In [1]: import numpy as np

In [2]: np.set_printoptions(precision=2, suppress=True, linewidth=140)

In [3]: X = np.load("layer2.npy")

In [4]: print(X)
[[1 0 0 0]
 [0 0 0 1]
 [0 0 1 0]
 [0 1 0 0]]

In [5]: print(X.ravel(order="F"))
[1 0 0 0 0 0 0 1 0 0 1 0 0 1 0 0]

In [6]: blk = X.reshape(4, 2, -1)

In [7]: print(blk.transpose(1, 0, 2))
[[[1 0]
  [0 0]
  [0 0]
  [0 1]]

 [[0 0]
  [0 1]
  [1 0]
  [0 0]]]

In [8]: print(np.einsum("ihd,ihd->ih", blk, blk))
[[1 0]
 [0 1]
 [0 1]
 [1 0]]

In [9]: print(np.swapaxes(blk, 1, 2)[0])
[[1 0]
 [0 0]]

In [10]: print(blk.sum(axis=1))
[[1 0]
 [0 1]
 [1 0]
 [0 1]]

In [11]: print(blk[:, 0])
[[1 0]
 [0 0]
 [0 0]
 [0 1]]

In [12]: M = np.load("data.npy")

In [13]: print(M)
[[0 3 5 1 0 5]
 [1 1 3 4 5 4]
 [4 0 4 1 0 1]
 [4 1 5 0 5 5]
 [2 3 0 0 3 1]
 [2 3 0 4 1 3]]

In [14]: rng = np.random.default_rng(48685)

In [15]: A2 = M + rng.integers(-2, 3, (6, 5)) @ rng.integers(-2, 3, (5, 6))

In [16]: print(A2)
[[ 5  5  8 -6 -8  6]
 [ 3 -3  4  4  1  9]
 [ 8  6  1  2  0  5]
 [-1  3  2  7 15  2]
 [ 2  5 -4  5  5  8]
 [-2  1  0  8  5  3]]

In [17]: print(A2 - M)
[[ 5  2  3 -7 -8  1]
 [ 2 -4  1  0 -4  5]
 [ 4  6 -3  1  0  4]
 [-5  2 -3  7 10 -3]
 [ 0  2 -4  5  2  7]
 [-4 -2  0  4  4  0]]

In [18]: print(np.linalg.matrix_rank(A2 - M, tol=1e-8))
5

In [19]: print(np.abs(A2 - M).sum(axis=1))
[26 16 18 30 20 14]

In [20]: J = np.array([[2, 0, 0],
    ...:     [0, 1, 0],
    ...:     [2, 0, 0],
    ...:     [0, 1, 0],
    ...:     [0, 0, 1],
    ...:     [0, 0, 0],
    ...:     [0, 0, 0]])

In [21]: print(np.abs(J).max())
2

In [22]: print(np.unravel_index(np.abs(J).argmax(), J.shape))
(np.int64(0), np.int64(0))

In [23]: np.zeros(7, 3)
TypeError: Cannot interpret '3' as a data type


In [24]: print(np.round(np.linalg.norm(J), 2))
3.32

In [25]: print(np.linalg.svd(J, compute_uv=False))
[2.83 1.41 1.  ]

In [26]: J[:, 3]
IndexError: index 3 is out of bounds for axis 1 with size 3


In [27]: print(np.linalg.matrix_rank(J))
3

In [28]: P = J @ np.linalg.solve(J.T @ J, J.T)

In [29]: print((np.eye(7) - P) @ J)
[[0. 0. 0.]
 [0. 0. 0.]
 [0. 0. 0.]
 [0. 0. 0.]
 [0. 0. 0.]
 [0. 0. 0.]
 [0. 0. 0.]]

In [30]: print(np.diag(P))
[0.5 0.5 0.5 0.5 1.  0.  0. ]

In [31]: print(np.trace(P))
3.0

In [32]: print(P)
[[0.5 0.  0.5 0.  0.  0.  0. ]
 [0.  0.5 0.  0.5 0.  0.  0. ]
 [0.5 0.  0.5 0.  0.  0.  0. ]
 [0.  0.5 0.  0.5 0.  0.  0. ]
 [0.  0.  0.  0.  1.  0.  0. ]
 [0.  0.  0.  0.  0.  0.  0. ]
 [0.  0.  0.  0.  0.  0.  0. ]]

In [33]: print(np.linalg.eigvalsh(P))
[0. 0. 0. 0. 1. 1. 1.]

In [34]: arr = np.load("a.npy")

In [35]: print(arr)
[[ 0  1  1  0  2]
 [ 0  0  0  0  1]
 [ 0  1  0  0  0]
 [ 2  0  0  0 -2]
 [ 0  0  0  0  0]
 [ 0  1 -1  0  0]]

In [36]: print(np.linalg.lstsq(arr[:-1].T, arr[-1])[2])
4

In [37]: print(np.round(np.trace(np.linalg.pinv(arr) @ arr), 2))
4.0

In [38]: print(np.allclose(arr[:-1].T @ np.linalg.lstsq(arr[:-1].T, arr[-1])[0], arr[-1]))
True

In [39]: print(np.round(arr @ np.linalg.pinv(arr) @ arr, 2) + 0)
[[ 0.  1.  1.  0.  2.]
 [ 0.  0.  0.  0.  1.]
 [ 0.  1.  0.  0.  0.]
 [ 2.  0.  0.  0. -2.]
 [ 0.  0.  0.  0.  0.]
 [ 0.  1. -1.  0.  0.]]

In [40]: print(np.linalg.matrix_rank(arr))
4

In [41]: print(arr - arr[0])
[[ 0  0  0  0  0]
 [ 0 -1 -1  0 -1]
 [ 0  0 -1  0 -2]
 [ 2 -1 -1  0 -4]
 [ 0 -1 -1  0 -2]
 [ 0  0 -2  0 -2]]

In [42]: print(np.count_nonzero(arr))
9

In [43]: print(round(np.linalg.norm(arr), 2))
4.24

In [44]: print(np.unravel_index(np.abs(arr).argmax(), arr.shape))
(np.int64(0), np.int64(4))

In [45]: print(arr.sum(axis=0))
[2 3 0 0 1]

In [46]: print(arr.shape)
(6, 5)

In [47]: print(np.diff(arr, axis=0))
[[ 0 -1 -1  0 -1]
 [ 0  1  0  0 -1]
 [ 2 -1  0  0 -2]
 [-2  0  0  0  2]
 [ 0  1 -1  0  0]]

In [48]: Uu, sigma, VT = np.linalg.svd(arr)

In [49]: V = VT[:(sigma > 1e-8).sum()]

In [50]: vec = arr[2] + 2 * arr[1] + rng.integers(2) * np.eye(5)[1]

In [51]: print(vec)
[0. 1. 0. 0. 2.]

In [52]: print(np.diag(V.T @ V))
[1. 1. 1. 0. 1.]

In [53]: print(np.round(V.T @ V, 2) + 0)
[[1. 0. 0. 0. 0.]
 [0. 1. 0. 0. 0.]
 [0. 0. 1. 0. 0.]
 [0. 0. 0. 0. 0.]
 [0. 0. 0. 0. 1.]]

In [54]: print(np.linalg.matrix_rank(np.vstack([arr, vec])))
4

In [55]: print(round(float(np.linalg.norm(vec - V.T @ V @ vec)), 2))
0.0

In [56]: K = np.load("sample7.npy")

In [57]: print(K)
[[-0.3 -0.6  1.6]
 [ 1.1  0.4  2.5]
 [ 1.7  0.7  0.4]
 [-1.4  0.3 -1. ]
 [ 0.3  0.1  1.7]
 [ 1.2  0.3  0.6]
 [-1.2 -0.3  0.2]]

In [58]: def softmax(z):
    ...:     e = np.exp(z - z.max(axis=-1, keepdims=True))
    ...:     return e / e.sum(axis=-1, keepdims=True)
    ...: 

In [59]: print(softmax(K[3] + 5))
[0.13 0.69 0.19]

In [60]: print(softmax(K[3]))
[0.13 0.69 0.19]

In [61]: scores = K @ K.T / np.sqrt(3)

In [62]: print(softmax(scores)[3] @ K)
[-1.07  0.12 -0.38]

In [63]: u = np.array([-4, -5, -1])

In [64]: print(np.polyval(u, K[1]))
[-11.34  -3.64 -38.5 ]

In [65]: print(np.cross(K[1, :3], K[0, :3]))
[ 2.14 -2.51 -0.54]

In [66]: theta = np.radians(180)

In [67]: Rm = np.eye(3)

In [68]: Rm[0, 0] = Rm[2, 2] = np.cos(theta)

In [69]: Rm[0, 2], Rm[2, 0] = -np.sin(theta), np.sin(theta)

In [70]: print(Rm.round(2) + 0)
[[-1.  0.  0.]
 [ 0.  1.  0.]
 [ 0.  0. -1.]]

In [71]: A2 = K @ Rm.T

In [72]: print(np.allclose(np.linalg.norm(K, axis=1), np.linalg.norm(A2, axis=1)))
True

In [73]: u, r1 = K[5], K[2]

In [74]: print(u @ u)
1.89

In [75]: print(u @ r1)
2.49

In [76]: pr = (u @ r1) / (u @ u) * u

In [77]: print(pr)
[1.58 0.4  0.79]

In [78]: print(np.linalg.matrix_rank(np.outer(u, r1)))
1

In [79]: print(r1 - pr)
[ 0.12  0.3  -0.39]

In [80]: print(np.round((r1 - pr) @ u, 2))
-0.0

In [81]: blk = np.stack([K, 3 * K, K[::-1]])

In [82]: print(blk.shape)
(3, 7, 3)

In [83]: print(np.linalg.norm(blk, axis=(1, 2)))
[ 4.87 14.6   4.87]

In [84]: print((blk @ K.T).shape)
(3, 7, 7)

In [85]: A = np.loadtxt("dump.csv", delimiter=",")

In [86]: print(A)
[[31. 27. 15. 24. 14. 21. 20.]
 [27. 27. 14. 25. 14. 17. 17.]
 [15. 14. 12. 11.  9. 13. 10.]
 [24. 25. 11. 32. 14. 14. 14.]
 [14. 14.  9. 14. 10. 12.  7.]
 [21. 17. 13. 14. 12. 19. 12.]
 [20. 17. 10. 14.  7. 12. 15.]]

In [87]: A2 = A[0, 0] * A[1:] - np.outer(A[1:, 0], A[0])

In [88]: print(A2)
[[  0. 108.  29. 127.  56. -40. -13.]
 [  0.  29. 147. -19.  69.  88.  10.]
 [  0. 127. -19. 416.  98. -70. -46.]
 [  0.  56.  69.  98. 114.  78. -63.]
 [  0. -40.  88. -70.  78. 148. -48.]
 [  0. -13.  10. -46. -63. -48.  65.]]

In [89]: print(np.flatnonzero(~A2.round(6).any(axis=1)))
[]

In [90]: print(np.linalg.matrix_rank(A2), np.linalg.matrix_rank(A))
4 5

In [91]: vals, V = np.linalg.eigh(A)

In [92]: vec = np.array([-2, 3, 0, -1, 2, 0, -2])

In [93]: print((np.sign(V[:, -1].round(6)) == np.sign(V[0, -1].round(6))).astype(int))
[1 1 1 1 1 1 1]

In [94]: print(vec @ A @ vec / (vec @ vec), round(float(vals[0]), 2), round(vals[-1], 2))
3.5 -0.0 120.02

In [95]: print(V * np.maximum(vals, 0) @ V.T)
[[31. 27. 15. 24. 14. 21. 20.]
 [27. 27. 14. 25. 14. 17. 17.]
 [15. 14. 12. 11.  9. 13. 10.]
 [24. 25. 11. 32. 14. 14. 14.]
 [14. 14.  9. 14. 10. 12.  7.]
 [21. 17. 13. 14. 12. 19. 12.]
 [20. 17. 10. 14.  7. 12. 15.]]

In [96]: print(A @ np.linalg.pinv(A) @ A)
[[31. 27. 15. 24. 14. 21. 20.]
 [27. 27. 14. 25. 14. 17. 17.]
 [15. 14. 12. 11.  9. 13. 10.]
 [24. 25. 11. 32. 14. 14. 14.]
 [14. 14.  9. 14. 10. 12.  7.]
 [21. 17. 13. 14. 12. 19. 12.]
 [20. 17. 10. 14.  7. 12. 15.]]

In [97]: labels = rng.permutation(6)

In [98]: print(labels)
[4 1 2 3 0 5]

In [99]: A2 = M[labels][:, labels]

In [100]: print(A2)
[[3 3 0 0 2 1]
 [5 1 3 4 1 4]
 [0 0 4 1 4 1]
 [5 1 5 0 4 5]
 [0 3 5 1 0 5]
 [1 3 0 4 2 3]]

In [101]: data = np.loadtxt("run1.csv", delimiter=",")

In [102]: print(data)
[[ 0.  1.  9.  3.]
 [-1.  0. -4.  1.]
 [-9.  4.  0. -1.]
 [-3. -1.  1.  0.]]

In [103]: A2 = data / np.sqrt((data ** 2).mean(axis=1, keepdims=True))

In [104]: print(np.linalg.matrix_rank(data - data.mean(axis=1, keepdims=True)))
3

In [105]: print(A2[2])
[-1.82  0.81  0.   -0.2 ]

In [106]: print(round(np.linalg.eigvals(data).sum().real, 2))
0.0

In [107]: print(np.einsum("ii->", data))
0.0

In [108]: print(np.round(np.linalg.det(2 * data), 2), np.round(np.linalg.det(data), 2))
7744.0 484.0

In [109]: print(np.unravel_index(np.abs(data).argmax(), data.shape))
(np.int64(0), np.int64(2))

In [110]: print(np.abs(data).max())
9.0

In [111]: print(data.shape)
(4, 4)

In [112]: print(np.count_nonzero(data))
12

In [113]: u = np.array([1, 0, -1, -1])

In [114]: A2 = data + np.outer(u, np.eye(4)[3])

In [115]: print(np.linalg.matrix_rank(A2 - data))
1

In [116]: A2 = np.array([[4, -4, -6], [-5, -7, 8]])

In [117]: W0 = A2.T @ A2

In [118]: print(W0)
[[ 41  19 -64]
 [ 19  65 -32]
 [-64 -32 100]]

In [119]: labels = rng.permutation(3)

In [120]: print(labels)
[2 1 0]

In [121]: A2 = W0[labels][:, labels]

In [122]: print(np.allclose(A2, W0))
False

In [123]: print(round(np.linalg.det(A2), 2), np.round(np.linalg.det(W0[labels]), 2))
-0.0 0.0

In [124]: print(np.diag(A2))
[100  65  41]

In [125]: print(np.round(np.sort(np.abs(np.linalg.eigvals(A2))), 2) + 0)
[  0.    49.85 156.15]
